% ipython --no-banner

In [1]: import numpy as np

In [2]: from numpy import linalg as LA

In [3]: np.set_printoptions(suppress=True, linewidth=140)

In [4]: Y = np.array([[-3, -3, -2], [3, 2, 1], [-3, -3, 0]])

In [5]: m1 = np.triu(Y, 1)

In [6]: m1
Out[6]: 
array([[ 0, -3, -2],
       [ 0,  0,  1],
       [ 0,  0,  0]])

In [7]: P = np.triu(np.array([[0, -2, -1], [1, 0, 2], [1, -1, 0]]), 1) + np.eye(3)

In [8]: Y = P @ m1 @ LA.inv(P)

In [9]: np.poly(Y)
Out[9]: array([1., 0., 0., 0.])

In [10]: Y
Out[10]: 
array([[ 0., -3.,  2.],
       [ 0.,  0.,  1.],
       [ 0.,  0.,  0.]])

In [11]: round(float(LA.det(Y)), 2)
Out[11]: 0.0

In [12]: np.trace(Y), np.trace(m1)
Out[12]: (np.float64(0.0), np.int64(0))

In [13]: LA.matrix_rank(Y)
Out[13]: np.int64(2)

In [14]: np.round(np.trace(LA.pinv(m1) @ m1), 2)
Out[14]: np.float64(2.0)

In [15]: np.abs(np.diag(LA.qr(m1)[1])) > 1e-9
Out[15]: array([False, False, False])

In [16]: np.allclose(m1, m1.T)
Out[16]: False

In [17]: np.round(LA.det(m1), 2)
Out[17]: np.float64(0.0)

In [18]: np.allclose(m1 @ m1.T, m1.T @ m1)
Out[18]: False

In [19]: (m1 + m1.T) / 2
Out[19]: 
array([[ 0. , -1.5, -1. ],
       [-1.5,  0. ,  0.5],
       [-1. ,  0.5,  0. ]])

In [20]: np.round(np.sort(np.abs(LA.eigvals(m1))), 2)
Out[20]: array([0., 0., 0.])

In [21]: np.round(np.abs(LA.eigvals(m1)).max(), 2)
Out[21]: np.float64(0.0)

In [22]: (m1 - m1.T) / 2
Out[22]: 
array([[ 0. , -1.5, -1. ],
       [ 1.5,  0. ,  0.5],
       [ 1. , -0.5,  0. ]])

In [23]: LA.matrix_power(m1 - np.diag(np.diag(m1)), 3)
Out[23]: 
array([[0, 0, 0],
       [0, 0, 0],
       [0, 0, 0]])

In [24]: m1 @ m1
Out[24]: 
array([[ 0,  0, -3],
       [ 0,  0,  0],
       [ 0,  0,  0]])

In [25]: [int(LA.matrix_rank(LA.matrix_power(m1, p))) for p in range(1, 4)]
Out[25]: [2, 1, 0]

In [26]: np.round(np.sort(LA.eigvals(m1)), 2)
Out[26]: array([0., 0., 0.])

In [27]: round(LA.det(2 * m1), 2), round(LA.det(m1), 2)
Out[27]: (np.float64(0.0), np.float64(0.0))

In [28]: np.poly(m1)
Out[28]: array([1., 0., 0., 0.])

In [29]: A = np.load("run2.npy")

In [30]: A
Out[30]: 
array([[  1.1,   0.6,  -4. ],
       [ -1. ,   0.5,   2. ],
       [ -0.1,   1.2,  16. ],
       [  1.4,  -0.2, -40. ],
       [ -0.8,   0. ,   8. ]])

In [31]: # column 2 dominates

In [32]: Y = np.array([[1, 0, 1], [0, 0, 1], [3, 0, 0]])

In [33]: np.round(np.einsum("ij->j", A), 2)
Out[33]: array([  0.6,   2.1, -18. ])

In [34]: np.vstack([A, Y.T]).shape
Out[34]: (8, 3)

In [35]: np.round(np.einsum("ik,kj->ji", A, Y), 2)
Out[35]: 
array([[ -10.9,    5. ,   47.9, -118.6,   23.2],
       [   0. ,    0. ,    0. ,    0. ,    0. ],
       [   1.7,   -0.5,    1.1,    1.2,   -0.8]])

In [36]: x = np.array([9, 7, 3])

In [37]: target = A @ x

In [38]: c, lr = np.zeros(3), 1 / LA.norm(A, 2) ** 2

In [39]: for i in range(12):
    ...:     c -= lr * A.T @ (A @ c - target)
    ...:     if i % 2 == 0: print(i, round(LA.norm(A @ c - target), 2))
    ...: 
0 18.96
2 18.91
4 18.85
6 18.8
8 18.75
10 18.69

In [40]: round(float(LA.cond(A)), 2)
Out[40]: 39.24

In [41]: Y = np.c_[A[:, :1] @ np.array([[3]]), np.array([9, 5, 1, 4, 2])]

In [42]: Y.round(2)
Out[42]: 
array([[ 3.3,  9. ],
       [-3. ,  5. ],
       [-0.3,  1. ],
       [ 4.2,  4. ],
       [-2.4,  2. ]])

In [43]: np.round(LA.lstsq(A, Y[:, 0])[0], 2) + 0
Out[43]: array([3., 0., 0.])

In [44]: np.round(LA.norm(Y - A @ LA.lstsq(A, Y)[0], axis=0), 2) + 0
Out[44]: array([0.  , 7.28])

In [45]: np.round(LA.norm(LA.qr(A)[0].T @ Y, axis=0) ** 2 / ((Y ** 2).sum(axis=0) + 1e-12), 2)
Out[45]: array([1.  , 0.58])
